$ python3 -q
>>> import numpy as np
>>> np.set_printoptions(precision=3, suppress=True, linewidth=140, floatmode="fixed")
>>> tidy = lambda a: np.round(a, 3) + 0
>>> X = np.load("w.npy")
>>> print(X)
[[ 5.203  4.481  9.628]
 [ 4.662  5.048 10.367]
 [ 5.142  4.038 11.171]
 [ 5.070  4.502 10.276]
 [ 4.967  4.351 10.324]
 [ 4.697  5.300 10.592]
 [ 6.691  4.064 10.394]
 [ 4.441  4.098  9.122]
 [ 3.773  4.497  9.004]
 [ 4.715  3.001 11.330]
 [ 5.107  4.914  9.026]
 [ 4.681  3.067 11.031]
 [ 4.005  4.992 10.041]]
>>> U, sigma, vt = np.linalg.svd(X)
>>> print(np.argmax(sigma[:-1] / (sigma[1:] + 1e-6)) + 1)
1
>>> Y = U[:, :1] @ np.diag(sigma[:1]) @ vt[:1]
>>> print(np.linalg.matrix_rank(X, rtol=0.05))
3
>>> print(tidy(np.linalg.norm(X - Y) / np.linalg.norm(X)))
0.083
>>> print(tidy(np.linalg.norm(X - Y, 2)), tidy(sigma[1]))
2.905 2.905
>>> print(tidy(np.abs(X - Y).max()))
1.495
>>> lab = X[:, 1] > np.median(X[:, 1])
>>> r0 = X[lab].mean(axis=0) - X[~lab].mean(axis=0)
>>> print(np.argsort(-np.abs(r0).round(6), kind="stable"))
[1 0 2]
>>> print(lab.astype(int))
[0 1 0 1 0 1 0 0 1 0 1 0 1]
>>> C = X[[10, 7]].astype(float)
>>> for _ in range(7):
...     lab = np.linalg.norm(X[:, None] - C, axis=-1).argmin(axis=1)
...     C = np.array([X[lab == j].mean(axis=0) for j in range(2)])
... 
>>> print(lab)
[0 0 1 0 0 0 0 1 1 1 0 1 1]
>>> print(tidy(C[1] - C[0]))
[-0.740 -0.717  0.196]
>>> Y = np.c_[X[:, :2] @ np.array([[0, 0], [2, 2]]), np.array([2, 3, 2, 0, 2, 2, 2, 2, 3, 2, 0, 2, 1])]
>>> print(Y)
[[ 8.962  8.962  2.000]
 [10.096 10.096  3.000]
 [ 8.076  8.076  2.000]
 [ 9.004  9.004  0.000]
 [ 8.702  8.702  2.000]
 [10.600 10.600  2.000]
 [ 8.128  8.128  2.000]
 [ 8.196  8.196  2.000]
 [ 8.994  8.994  3.000]
 [ 6.002  6.002  2.000]
 [ 9.828  9.828  0.000]
 [ 6.134  6.134  2.000]
 [ 9.984  9.984  1.000]]
>>> print(tidy(np.linalg.lstsq(X, Y[:, 0])[0]))
[0.000 2.000 0.000]
>>> print(np.linalg.matrix_rank(np.c_[X, Y]))
4
>>> J = np.array([[0.0, 0.4, -0.1],
...     [-0.8, -0.7, -0.1],
...     [1.8, 0.0, -0.2],
...     [-0.6, -0.1, -0.4],
...     [1.9, -0.2, -0.3],
...     [0.7, -1.4, -0.5],
...     [-0.1, 0.9, 0.2],
...     [0.5, 1.9, 0.3],
...     [-1.3, 0.6, 0.4],
...     [-1.0, 2.0, -0.9],
...     [0.2, 0.8, 1.3],
...     [-1.0, 0.1, 0.7],
...     [0.9, -0.6, -1.7],
...     [0.0, -0.4, -0.5],
...     [-0.4, -1.6, -0.1],
...     [-2.3, -0.5, 0.5]])
>>> rng = np.random.default_rng(825)
>>> J[:, 0] = 3 * J[:, 1] + 0.1 * rng.normal(size=16)
>>> print(tidy(J))
[[ 1.154  0.400 -0.100]
 [-1.895 -0.700 -0.100]
 [-0.017  0.000 -0.200]
 [-0.272 -0.100 -0.400]
 [-0.341 -0.200 -0.300]
 [-4.309 -1.400 -0.500]
 [ 2.677  0.900  0.200]
 [ 5.573  1.900  0.300]
 [ 1.797  0.600  0.400]
 [ 6.101  2.000 -0.900]
 [ 2.245  0.800  1.300]
 [ 0.237  0.100  0.700]
 [-1.684 -0.600 -1.700]
 [-1.193 -0.400 -0.500]
 [-4.859 -1.600 -0.100]
 [-1.343 -0.500  0.500]]
>>> proj = J @ np.linalg.solve(J.T @ J, J.T)
>>> print(np.allclose(proj @ proj, proj))
True
>>> print(tidy(proj @ J[:, 2]))
[-0.100 -0.100 -0.200 -0.400 -0.300 -0.500  0.200  0.300  0.400 -0.900  1.300  0.700 -1.700 -0.500 -0.100  0.500]
>>> C = J[[7, 9]].astype(float)
>>> for _ in range(6):
...     lab = np.linalg.norm(J[:, None] - C, axis=-1).argmin(axis=1)
...     C = np.array([J[lab == j].mean(axis=0) for j in range(2)])
... 
>>> print(lab)
[0 0 0 0 0 0 1 1 1 1 1 0 0 0 0 0]
>>> print(np.abs(C[1] - C[0]).argmax())
0
>>> print(tidy(C[1] - C[0]))
[4.999 1.695 0.505]
>>> Xc = J - J.mean(axis=0)
>>> evecs = np.linalg.svd(Xc)[2][:2]
>>> Y = Xc - Xc @ evecs.T @ evecs
>>> print(np.linalg.norm(Y, axis=1).round(6).argmax())
4
>>> print(tidy((Xc @ evecs.T).std(axis=0)))
[3.081 0.651]
>>> print(tidy(np.cov(Xc @ evecs.T, rowvar=False)))
[[10.122  0.000]
 [ 0.000  0.452]]
>>> print(tidy(Y.std(axis=0)))
[0.011 0.032 0.001]
>>> print(tidy(np.linalg.norm(J, 2)))
12.362
>>> print(tidy(np.linalg.norm(J[7] - J[5])))
10.448
>>> print(tidy(np.linalg.norm(J) ** 2 / np.linalg.norm(J, 2) ** 2))
1.046
>>> print(tidy(np.linalg.norm(J[7], 1)), tidy(np.linalg.norm(J[7], np.inf)))
7.773 5.573
>>> print(tidy(J[7] @ J[5]))
-26.82
>>> G = np.cov(J, rowvar=False)
>>> print(tidy(np.polyfit(J[:, 2], J[:, 1], 1)))
[0.332 0.104]
>>> print(tidy(np.corrcoef(J.T)))
[[1.000 0.999 0.211]
 [0.999 1.000 0.226]
 [0.211 0.226 1.000]]
>>> print(G.shape)
(3, 3)
>>> print(tidy(np.linalg.eigvalsh(G)[::-1]))
[10.122  0.452  0.001]
>>> print(np.argwhere(np.triu(np.abs(np.corrcoef(J.T)) > 0.8, 1)))
[[0 1]]
>>> print(tidy(np.corrcoef(J[:, 2], J[:, 1])[0, 1]))
0.226
>>> A = np.loadtxt("run11.csv", delimiter=",")
>>> print(A)
[[ 1.000 -2.000  1.000  1.000 -2.000  1.000]
 [ 1.000 -3.000  0.000  1.000 -3.000  0.000]
 [ 1.000 -1.000 -2.000  1.000 -1.000 -2.000]
 [ 0.000  0.000  0.000  3.000 -6.000  3.000]
 [ 0.000  0.000  0.000  3.000 -9.000  0.000]
 [ 0.000  0.000  0.000  3.000 -3.000 -6.000]]
>>> r0 = np.array([5, 1, 2, 5, 1, 4])
>>> Y = A + np.outer(r0, np.eye(6)[4])
>>> print(tidy(np.linalg.det(Y) / np.linalg.det(A)), tidy(1 + np.linalg.solve(A, r0)[4]))
1.917 1.917
>>> print(Y)
[[ 1.000 -2.000  1.000  1.000  3.000  1.000]
 [ 1.000 -3.000  0.000  1.000 -2.000  0.000]
 [ 1.000 -1.000 -2.000  1.000  1.000 -2.000]
 [ 0.000  0.000  0.000  3.000 -1.000  3.000]
 [ 0.000  0.000  0.000  3.000 -8.000  0.000]
 [ 0.000  0.000  0.000  3.000  1.000 -6.000]]
>>> print(np.linalg.matrix_rank(np.linalg.inv(Y) - np.linalg.inv(A), tol=1e-8))
1
